$ python -q
>>> import numpy as np
>>> np.set_printoptions(suppress=True, linewidth=120)
>>> def rnd(a):
...     return np.round(a, 2) + 0
... 
>>> F = np.loadtxt("data.csv", delimiter=",")
>>> print(rnd(F))
[[-0.04  0.64  0.34 -0.12  0.42 -0.53]
 [-0.26 -0.09 -0.74 -0.14 -0.07 -0.59]
 [-0.3   0.69 -0.17  0.01 -0.56  0.3 ]
 [ 0.04 -0.13  0.25 -0.91 -0.31 -0.05]
 [-0.91 -0.21  0.2  -0.05  0.26  0.16]
 [ 0.13  0.21 -0.46 -0.37  0.59  0.5 ]]
>>> print(rnd(np.sort(np.abs(np.linalg.eigvals(F)))))
[1. 1. 1. 1. 1. 1.]
>>> print(rnd((F + F.T) / 2))
[[-0.04  0.19  0.02 -0.04 -0.24 -0.2 ]
 [ 0.19 -0.09 -0.03 -0.14 -0.14 -0.19]
 [ 0.02 -0.03 -0.17  0.13 -0.18 -0.08]
 [-0.04 -0.14  0.13 -0.91 -0.18 -0.21]
 [-0.24 -0.14 -0.18 -0.18  0.26  0.37]
 [-0.2  -0.19 -0.08 -0.21  0.37  0.5 ]]
>>> print(rnd((F - F.T) / 2))
[[ 0.    0.45  0.32 -0.08  0.66 -0.33]
 [-0.45  0.   -0.71 -0.01  0.07 -0.4 ]
 [-0.32  0.71  0.   -0.12 -0.38  0.38]
 [ 0.08  0.01  0.12  0.   -0.13  0.16]
 [-0.66 -0.07  0.38  0.13  0.   -0.21]
 [ 0.33  0.4  -0.38 -0.16  0.21  0.  ]]
>>> print(rnd(np.linalg.svd(F, compute_uv=False)))
[1. 1. 1. 1. 1. 1.]
>>> print(rnd(np.linalg.norm(F, axis=0)))
[1. 1. 1. 1. 1. 1.]
>>> print(rnd(F.T @ F))
[[1. 0. 0. 0. 0. 0.]
 [0. 1. 0. 0. 0. 0.]
 [0. 0. 1. 0. 0. 0.]
 [0. 0. 0. 1. 0. 0.]
 [0. 0. 0. 0. 1. 0.]
 [0. 0. 0. 0. 0. 1.]]
>>> print(rnd(np.linalg.pinv(F)))
[[-0.04 -0.26 -0.3   0.04 -0.91  0.13]
 [ 0.64 -0.09  0.69 -0.13 -0.21  0.21]
 [ 0.34 -0.74 -0.17  0.25  0.2  -0.46]
 [-0.12 -0.14  0.01 -0.91 -0.05 -0.37]
 [ 0.42 -0.07 -0.56 -0.31  0.26  0.59]
 [-0.53 -0.59  0.3  -0.05  0.16  0.5 ]]
>>> E = np.array([[0.64, 1.43, -0.2],
...     [1.65, 0.19, -0.93],
...     [0.19, 0.37, 1.65],
...     [-0.25, -0.68, -2.01],
...     [-0.63, 0.63, -1.09]])
>>> q, Rm = np.linalg.qr(E)
>>> print(q.shape, Rm.shape)
(5, 3) (3, 3)
>>> print(rnd(q @ Rm))
[[ 0.64  1.43 -0.2 ]
 [ 1.65  0.19 -0.93]
 [ 0.19  0.37  1.65]
 [-0.25 -0.68 -2.01]
 [-0.63  0.63 -1.09]]
>>> print(rnd(np.abs(np.diag(Rm))))
[1.9  1.66 2.93]
>>> print(rnd(q))
[[-0.34  0.75  0.19]
 [-0.87 -0.18  0.26]
 [-0.1   0.19 -0.53]
 [ 0.13 -0.36  0.62]
 [ 0.33  0.49  0.47]]
>>> print(np.trace(q @ q.T))
3.0
>>> print(rnd(q.T @ q))
[[1. 0. 0.]
 [0. 1. 0.]
 [0. 0. 1.]]
>>> X = np.load("arr.npy")
>>> print(X)
[[-0.51 -1.08 -0.35]
 [-1.08  2.05 -0.66]
 [-0.35 -0.66  2.46]]
>>> # symmetric, so the eigenvalues are real
>>> M2 = np.linalg.inv(X)
>>> print(rnd(X @ M2))
[[1. 0. 0.]
 [0. 1. 0.]
 [0. 0. 1.]]
>>> print(rnd(np.linalg.cond(X)))
3.01
>>> print(np.allclose(M2, X.T))
False
>>> print(rnd(np.linalg.det(X) * M2))
[[ 4.61  2.89  1.43]
 [ 2.89 -1.38  0.04]
 [ 1.43  0.04 -2.21]]
>>> print((np.abs(M2) > 1e-9).astype(int))
[[1 1 1]
 [1 1 1]
 [1 1 1]]
>>> print(rnd(np.linalg.slogdet(X)[0]))
-1.0
>>> print(rnd(np.linalg.det(X) * np.linalg.det(M2)))
1.0
>>> print(rnd(np.linalg.inv(M2)))
[[-0.51 -1.08 -0.35]
 [-1.08  2.05 -0.66]
 [-0.35 -0.66  2.46]]
>>> r0 = np.array([3, 1, -2])
>>> print(rnd(np.polyval(r0, X[2])))
[-1.98 -1.35 18.61]
>>> print(rnd(np.correlate(X[2], X[0], "full")))
[ 0.12  0.61  0.03 -2.32 -1.25]
>>> print(rnd(np.array([np.convolve(row, r0, "same") for row in X])))
[[-3.75 -1.11  1.81]
 [ 5.07  2.23 -4.76]
 [-2.33  7.42  3.78]]
>>> print(rnd(np.convolve(X[2], r0)))
[-1.05 -2.33  7.42  3.78 -4.92]
>>> M2 = np.array([[1, 0, -2, -1, -1, 0]])
>>> feats = M2.T @ M2
>>> print(feats)
[[ 1  0 -2 -1 -1  0]
 [ 0  0  0  0  0  0]
 [-2  0  4  2  2  0]
 [-1  0  2  1  1  0]
 [-1  0  2  1  1  0]
 [ 0  0  0  0  0  0]]
>>> print(np.linalg.lstsq(feats[:-1].T, feats[-1])[2])
1
>>> print(np.unique(feats.round(6), axis=0).shape)
(4, 6)
>>> print(rnd(np.trace(np.linalg.pinv(feats) @ feats)))
1.0
>>> print(np.abs(np.diag(np.linalg.qr(feats)[1])) > 1e-9)
[ True False False False False False]
>>> print(rnd(feats @ np.linalg.pinv(feats) @ feats))
[[ 1.  0. -2. -1. -1.  0.]
 [ 0.  0.  0.  0.  0.  0.]
 [-2.  0.  4.  2.  2.  0.]
 [-1.  0.  2.  1.  1.  0.]
 [-1.  0.  2.  1.  1.  0.]
 [ 0.  0.  0.  0.  0.  0.]]
>>> print(np.allclose(feats[:-1].T @ np.linalg.lstsq(feats[:-1].T, feats[-1])[0], feats[-1]))
True
>>> K = np.load("w.npy")
>>> print(rnd(K))
[[  9.99  -6.   -23.99   2.    17.99]
 [  8.7   -5.44 -22.13   1.7   16.33]
 [  7.56  -4.95 -20.45   1.44  14.85]
 [  6.47  -4.48 -18.81   1.2   13.44]
 [  5.4   -4.01 -17.17   0.97  12.04]
 [  4.4   -3.58 -15.6    0.77  10.74]
 [  3.04  -2.98 -13.37   0.51   8.94]
 [  1.76  -2.4  -11.13   0.3    7.21]
 [  0.9   -2.    -9.51   0.17   6.01]
 [ -0.06  -1.53  -7.48   0.06   4.59]
 [ -0.28  -1.42  -6.98   0.04   4.25]
 [ -0.4   -1.35  -6.68   0.03   4.06]
 [ -0.59  -1.25  -6.2    0.01   3.74]
 [ -1.39  -0.66  -3.18   0.04   1.97]
 [ -1.41  -0.55  -2.57   0.06   1.66]
 [ -1.41  -0.53  -2.41   0.07   1.58]
 [ -1.39  -0.48  -2.12   0.09   1.43]
 [ -1.15  -0.33  -1.25   0.14   1.  ]
 [ -0.32  -0.1   -0.23   0.09   0.29]
 [ -0.2   -0.06  -0.14   0.06   0.18]
 [  1.07   0.63   0.77  -0.79  -1.88]
 [  1.25   0.87   1.    -1.12  -2.61]
 [  1.34   1.08   1.19  -1.41  -3.25]
 [  1.4    1.81   1.85  -2.4   -5.44]
 [  0.39   4.02   4.05  -5.35 -12.06]
 [ -0.02   4.59   4.65  -6.1  -13.77]
 [ -0.05   4.63   4.7   -6.15 -13.89]
 [ -1.3    6.12   6.35  -8.09 -18.36]
 [ -2.05   6.92   7.26  -9.11 -20.76]]
>>> # null space of dimension 2
>>> M2 = K / np.linalg.norm(K, axis=1, keepdims=True)
>>> G = M2 @ M2.T
>>> print(rnd(np.degrees(np.arccos(np.clip(G[12, 16], -1, 1)))))
23.65
>>> x0 = np.array([2, 0, 1, 0, 2])
>>> print(rnd(K @ np.eye(5)[2]))
[-23.99 -22.13 -20.45 -18.81 -17.17 -15.6  -13.37 -11.13  -9.51  -7.48  -6.98  -6.68  -6.2   -3.18  -2.57  -2.41  -2.12
  -1.25  -0.23  -0.14   0.77   1.     1.19   1.85   4.05   4.65   4.7    6.35   7.26]
>>> print(np.sign((K @ x0).round(6)))
[ 1.  1.  1.  1.  1.  1.  1.  1.  1.  1.  1.  1.  1. -1. -1. -1. -1. -1. -1. -1. -1. -1. -1. -1. -1. -1. -1. -1. -1.]
>>> print((K @ x0).argmax())
0
>>> rng = np.random.default_rng(598128)
>>> M = rng.normal(size=(20, 5))
>>> M = 3 * M / np.linalg.norm(M, axis=1, keepdims=True)
>>> print(rnd(M))
[[-0.3  -0.07  2.31  1.69 -0.85]
 [-1.42  0.59  0.99  1.81 -1.54]
 [ 2.55  0.4  -0.59  1.4  -0.19]
 [ 0.93  2.72 -0.23  0.53  0.65]
 [ 0.81  0.75 -0.69 -0.72  2.6 ]
 [ 0.04  0.75 -0.29 -2.46  1.51]
 [-0.2  -0.02 -1.13 -2.77 -0.19]
 [-0.01  0.39 -2.24 -1.96 -0.07]
 [ 2.05 -1.93 -0.07  0.62 -0.82]
 [-2.32  0.78 -0.04 -0.84 -1.51]
 [ 0.63  0.14  0.69  2.52 -1.33]
 [-1.56 -0.79 -1.35  1.87  0.77]
 [-1.05 -1.93 -1.57  1.23  0.45]
 [ 2.26  0.32 -0.46 -1.89 -0.1 ]
 [ 0.73  2.22 -1.18 -0.44  1.39]
 [-2.01 -0.2   0.71  2.08  0.24]
 [-1.52 -2.22  0.05 -1.08 -0.78]
 [-0.27 -0.75  0.2  -0.64 -2.81]
 [ 2.95  0.5   0.12 -0.18  0.14]
 [ 2.63 -0.27  1.4  -0.18  0.  ]]
>>> G = M.T @ M
>>> print(np.allclose(G, G.T))
True
>>> print((M @ M.T).shape)
(20, 20)
>>> Z = M[[2, 1]].astype(float)
>>> for _ in range(3):
...     idx = np.linalg.norm(M[:, None] - Z, axis=-1).argmin(axis=1)
...     Z = np.array([M[idx == j].mean(axis=0) for j in range(2)])
... 
>>> print(idx)
[1 1 0 0 0 0 0 0 0 1 1 1 1 0 0 1 1 1 0 0]
>>> print(np.abs(Z[1] - Z[0]).argmax())
0
>>> print(np.bincount(idx))
[11  9]
>>> Xs = (M - M.mean(axis=0)) / M.std(axis=0)
>>> print(rnd(Xs.std(axis=0)))
[1. 1. 1. 1. 1.]
>>> beta = np.linalg.lstsq(np.delete(Xs, 0, axis=1), Xs[:, 0])[0]
>>> print(np.abs(beta).argmax())
3
>>> print(rnd(1 - np.var(Xs[:, 0] - np.delete(Xs, 0, axis=1) @ beta)))
0.09
>>> m1 = np.loadtxt("out17.csv", delimiter=",")
>>> print(m1)
[[ 4.84 -9.81  6.04  5.04 -1.54]
 [ 5.14 -9.03  4.1   4.9   0.97]
 [ 0.07 -0.68  2.12 -0.21 -2.2 ]
 [-1.39  1.8  -1.48 -0.59  0.38]
 [ 2.24 -3.05  0.66  1.82  1.31]
 [ 2.4  -5.01  2.68  2.72 -0.38]]
>>> idx = rng.permutation(3)
>>> print(idx)
[0 2 1]
>>> M2 = X[idx][:, idx]
>>> print(np.diag(M2))
[-0.51  2.46  2.05]
>>> print(np.allclose(M2, X))
False
>>> print(rnd(np.linalg.det(M2)), rnd(np.linalg.det(X[idx])))
-5.97 5.97
>>> print(np.trace(M2))
4.0
>>> W1 = np.array([[2, 1, 0], [1, 1, 0], [0, 1, 0], [1, 0, 1], [0, 2, 0]])
>>> beta = np.array([5, 4, 2])
>>> hid = np.maximum(m1 @ W1 + beta, 0)
>>> print((hid > 0).mean(axis=0))
[1. 1. 1.]
>>> print((hid > 0).astype(int))
[[1 1 1]
 [1 1 1]
 [1 1 1]
 [1 1 1]
 [1 1 1]
 [1 1 1]]
>>> Z = np.array([[3, 0], [3, 0], [3, 2]])
>>> print(rnd(hid @ Z))
[[56.82 14.08]
 [72.6  13.8 ]
 [21.45  3.58]
 [25.59  2.82]
 [55.62  7.64]
 [46.62  9.44]]
>>> print(W1 @ Z)
[[9 0]
 [6 0]
 [3 0]
 [6 2]
 [6 0]]
>>> x0 = np.array([1, 3, 2, 3, 2])
>>> h = np.maximum(m1 @ x0, 0)
>>> print(rnd(np.tanh(m1 @ x0)))
[-0.44  0.99 -0.99  0.04  0.99  0.13]
>>> print(rnd(np.maximum(m1 @ (3 * x0), 0)))
[0.   8.67 0.   0.12 7.47 0.39]
>>> print(rnd(m1.T @ h))
[ 20.69 -34.27  13.78  19.02   6.03]
>>> x0 = np.array([1, 3, 1, 2, 3])
>>> rhs = m1 @ x0
>>> beta, lr = np.zeros(5), 1 / np.linalg.norm(m1, 2) ** 2
>>> for i in range(12):
...     beta -= lr * m1.T @ (m1 @ beta - rhs)
...     if i % 2 == 0: print(i, round(np.linalg.norm(m1 @ beta - rhs), 2))
... 
0 8.49
2 7.83
4 7.22
6 6.66
8 6.15
10 5.68
>>> print(rnd(np.linalg.cond(m1)))
723.05
>>> M2 = np.c_[m1[:, :3] @ np.array([[2, 1, 2], [1, 1, 3], [0, 0, 0]]), np.array([1, -3, -3, 1, -2, 0])]
>>> print(rnd(M2))
[[ -0.13  -4.97 -19.75   1.  ]
 [  1.25  -3.89 -16.81  -3.  ]
 [ -0.54  -0.61  -1.9   -3.  ]
 [ -0.98   0.41   2.62   1.  ]
 [  1.43  -0.81  -4.67  -2.  ]
 [ -0.21  -2.61 -10.23   0.  ]]
>>> print(np.linalg.matrix_rank(M2))
3
>>> print(np.linalg.matrix_rank(np.c_[m1, M2]))
6
>>> print(rnd(np.linalg.norm(np.linalg.qr(m1)[0].T @ M2, axis=0) ** 2 / ((M2 ** 2).sum(axis=0) + 1e-12)))
[1.   1.   1.   0.68]
>>> A = np.loadtxt("mat.csv", delimiter=",")
>>> print(A)
[[-0.79 -3.27  1.98 -2.23 -3.53]
 [-1.93 -2.13  1.97 -1.96 -2.82]
 [-0.6  -2.91  1.4  -3.07 -1.53]
 [ 8.24  5.56 -3.27 -3.4  -2.16]
 [ 8.12  4.98 -4.   -4.8  -2.18]
 [ 0.07 -3.25 -1.27 -2.71 -3.4 ]
 [ 8.66  3.69 -2.04 -4.74 -3.68]
 [-1.31 -2.6   0.09 -3.3  -2.19]
 [-1.73 -1.85 -2.47 -1.7  -0.82]
 [ 8.13  3.26 -1.98 -3.46 -3.67]
 [ 8.39  5.18 -0.65 -4.06 -1.93]
 [-1.85 -2.28  0.85 -3.51 -1.7 ]
 [-1.88 -3.74 -0.87 -1.44 -1.41]
 [ 6.48  4.45 -2.15 -2.72 -0.97]
 [ 8.66  6.1  -3.27 -4.74 -0.65]
 [-0.15 -2.47 -0.99 -2.93 -0.51]
 [-0.67 -4.05  0.28 -1.82 -3.63]
 [ 5.73  7.68 -1.66 -2.39 -0.98]
 [ 7.61  5.01 -1.83 -5.88 -2.65]
 [ 8.72  3.68 -2.86 -4.07 -1.7 ]
 [-2.74 -2.29  1.03 -1.45 -1.84]]
>>> M2 = np.c_[A[:, :3] @ np.array([[0, 2, 2], [-2, 2, -1], [2, -2, 0]]), np.array([-3, 2, 3, -1, 2, 2, 2, 0, 1, 0, -2, 1, -2, -2, -2, 2, -3, -1, 0, -3, -2])]
>>> print(rnd(M2))
[[ 10.5  -12.08   1.69  -3.  ]
 [  8.2  -12.06  -1.73   2.  ]
 [  8.62  -9.82   1.71   3.  ]
 [-17.66  34.14  10.92  -1.  ]
 [-17.96  34.2   11.26   2.  ]
 [  3.96  -3.82   3.39   2.  ]
 [-11.46  28.78  13.63   2.  ]
 [  5.38  -8.    -0.02   0.  ]
 [ -1.24  -2.22  -1.61   1.  ]
 [-10.48  26.74  13.     0.  ]
 [-11.66  28.44  11.6   -2.  ]
 [  6.26  -9.96  -1.42   1.  ]
 [  5.74  -9.5   -0.02  -2.  ]
 [-13.2   26.16   8.51  -2.  ]
 [-18.74  36.06  11.22  -2.  ]
 [  2.96  -3.26   2.17   2.  ]
 [  8.66 -10.     2.71  -3.  ]
 [-18.68  30.14   3.78  -1.  ]
 [-13.68  28.9   10.21   0.  ]
 [-13.08  30.52  13.76  -3.  ]
 [  6.64 -12.12  -3.19  -2.  ]]
>>> print(rnd(np.linalg.norm(np.linalg.qr(A)[0].T @ M2, axis=0) ** 2 / ((M2 ** 2).sum(axis=0) + 1e-12)))
[1.   1.   1.   0.11]
>>> x0 = np.array([1, 2, -1, 2, -2])
>>> rhs = A @ x0
>>> beta, lr = np.zeros(5), 1 / np.linalg.norm(A, 2) ** 2
>>> for i in range(150):
...     beta -= lr * A.T @ (A @ beta - rhs)
...     if i % 50 == 0: print(i, round(np.linalg.norm(A @ beta - rhs), 2))
... 
0 19.07
50 6.22
100 3.78
>>> print(rnd(np.linalg.cond(A)))
10.81
>>> Xs = M - M.mean(axis=0)
>>> V = np.linalg.svd(Xs)[2][:4]
>>> M2 = Xs - Xs @ V.T @ V
>>> print(rnd(M2.std(axis=0)))
[0.08 0.19 0.55 0.16 0.4 ]
>>> print(np.linalg.norm(M2, axis=1).round(6).argmax())
0
>>> print(rnd(np.diag(V.T @ V)))
[0.99 0.93 0.43 0.95 0.7 ]
